% ipython --no-banner

In [1]: import numpy as np

In [2]: np.set_printoptions(suppress=True, linewidth=120)

In [3]: m1 = np.loadtxt("data.csv", delimiter=",")

In [4]: print(m1.round(1))
[[0.5 0.  0.  0.5]
 [0.  0.5 0.5 0. ]
 [0.5 0.  0.5 0. ]
 [0.3 0.  0.3 0.3]]

In [5]: print(np.round(np.linalg.matrix_power(m1, 2), 1))
[[0.4 0.  0.2 0.4]
 [0.2 0.2 0.5 0. ]
 [0.5 0.  0.2 0.2]
 [0.4 0.  0.3 0.3]]

In [6]: print(m1.sum(axis=1))
[1. 1. 1. 1.]

In [7]: print(np.round(np.sort(np.abs(np.linalg.eigvals(m1)))[::-1], 1))
[1.  0.5 0.3 0.3]

In [8]: print(np.round(np.linalg.matrix_power(m1, 100), 1) + 0)
[[0.4 0.  0.2 0.3]
 [0.4 0.  0.2 0.3]
 [0.4 0.  0.2 0.3]
 [0.4 0.  0.2 0.3]]

In [9]: p = np.eye(4)[3]

In [10]: for _ in range(4):
    ...:     p = p @ m1
    ...:     print(p.round(1))
    ...: 
[0.3 0.  0.3 0.3]
[0.4 0.  0.3 0.3]
[0.5 0.  0.2 0.3]
[0.4 0.  0.2 0.3]

In [11]: A2 = np.array([[-1, 1, -2], [2, -2, 1], [2, -1, 2], [0, 0, 0]])

In [12]: print(np.linalg.matrix_rank(np.vstack([m1, A2.T])))
4

In [13]: print(np.round(m1 @ A2, 1))
[[-0.5  0.5 -1. ]
 [ 2.  -1.5  1.5]
 [ 0.5  0.   0. ]
 [ 0.3  0.   0. ]]

In [14]: print(np.vstack([m1, A2.T]).shape)
(7, 4)

In [15]: J = np.loadtxt("run15.csv", delimiter=",")

In [16]: print(J)
[[ 1.  0.  0.]
 [ 0.  0.  0.]
 [ 0.  0. -1.]]

In [17]: Uu, s, vt = np.linalg.svd(J)

In [18]: print(s)
[1. 1. 0.]

In [19]: A2 = Uu[:, :2] @ np.diag(s[:2]) @ vt[:2]

In [20]: print(A2)
[[ 1.  0.  0.]
 [ 0.  0.  0.]
 [ 0.  0. -1.]]

In [21]: print(np.linalg.matrix_rank(J, rtol=0.05))
2

In [22]: print(np.round(np.sort(np.linalg.eigvals(J).real), 1))
[-1.  0.  1.]

In [23]: w1 = np.array([[6, 9, 5, 3, 6, 8],
    ...:     [3, 8, 9, 4, 9, 4],
    ...:     [5, 0, 1, 0, 0, 3],
    ...:     [7, 2, 6, 4, 7, 3]])

In [24]: b = np.array([4, 0, 9, 5, 5, 2])

In [25]: hid = np.maximum(m1 @ w1 + b, 0)

In [26]: print(np.linalg.matrix_rank(hid))
4

In [27]: print((hid > 0).mean(axis=0))
[1. 1. 1. 1. 1. 1.]

In [28]: W2 = np.array([[3, 2], [3, 0], [0, 1], [1, 1], [3, 3], [2, 0]])

In [29]: print(w1 @ W2)
[[82 38]
 [72 46]
 [21 11]
 [58 45]]

In [30]: rng = np.random.default_rng(5227)

In [31]: z = rng.permutation(3)

In [32]: print(z)
[2 0 1]

In [33]: A2 = J[z][:, z]

In [34]: print(round(float(np.linalg.det(A2)), 1), round(np.linalg.det(J[z]), 1))
0.0 0.0

In [35]: print(np.prod(np.diag(J)), round(float(np.linalg.det(J)), 1))
-0.0 0.0

In [36]: print(np.round(np.sort(np.linalg.eigvals(J)), 1))
[-1.  0.  1.]

In [37]: print(np.linalg.matrix_rank(J - J[0, 0] * np.eye(3)))
2

In [38]: data = np.array([[0.0, -0.7, 1.1, 1.2, 0.3, 0.2, 0.2],
    ...:     [0.3, 0.5, -0.6, 0.2, 0.0, 0.2, -0.8],
    ...:     [0.2, -0.1, 1.5, -1.2, -2.8, -0.4, -1.2],
    ...:     [1.7, 0.4, -0.8, -0.1, 1.2, -0.5, -0.5],
    ...:     [0.0, 1.2, 0.6, 0.7, 0.5, 0.9, -0.1],
    ...:     [-0.6, -1.6, 0.6, 0.1, -1.4, 2.0, 0.0]])

In [39]: print(data)
[[ 0.  -0.7  1.1  1.2  0.3  0.2  0.2]
 [ 0.3  0.5 -0.6  0.2  0.   0.2 -0.8]
 [ 0.2 -0.1  1.5 -1.2 -2.8 -0.4 -1.2]
 [ 1.7  0.4 -0.8 -0.1  1.2 -0.5 -0.5]
 [ 0.   1.2  0.6  0.7  0.5  0.9 -0.1]
 [-0.6 -1.6  0.6  0.1 -1.4  2.   0. ]]

In [40]: A2 = data / np.sqrt((data ** 2).mean(axis=1, keepdims=True))

In [41]: print(np.linalg.matrix_rank(data - data.mean(axis=1, keepdims=True)))
6

In [42]: print(np.linalg.matrix_rank(A2) == np.linalg.matrix_rank(data))
True

In [43]: print(np.round(data - data.mean(axis=1, keepdims=True), 1) + 0)
[[-0.3 -1.   0.8  0.9  0.  -0.1 -0.1]
 [ 0.3  0.5 -0.6  0.2  0.   0.2 -0.8]
 [ 0.8  0.5  2.1 -0.6 -2.2  0.2 -0.6]
 [ 1.5  0.2 -1.  -0.3  1.  -0.7 -0.7]
 [-0.5  0.7  0.1  0.2  0.   0.4 -0.6]
 [-0.5 -1.5  0.7  0.2 -1.3  2.1  0.1]]
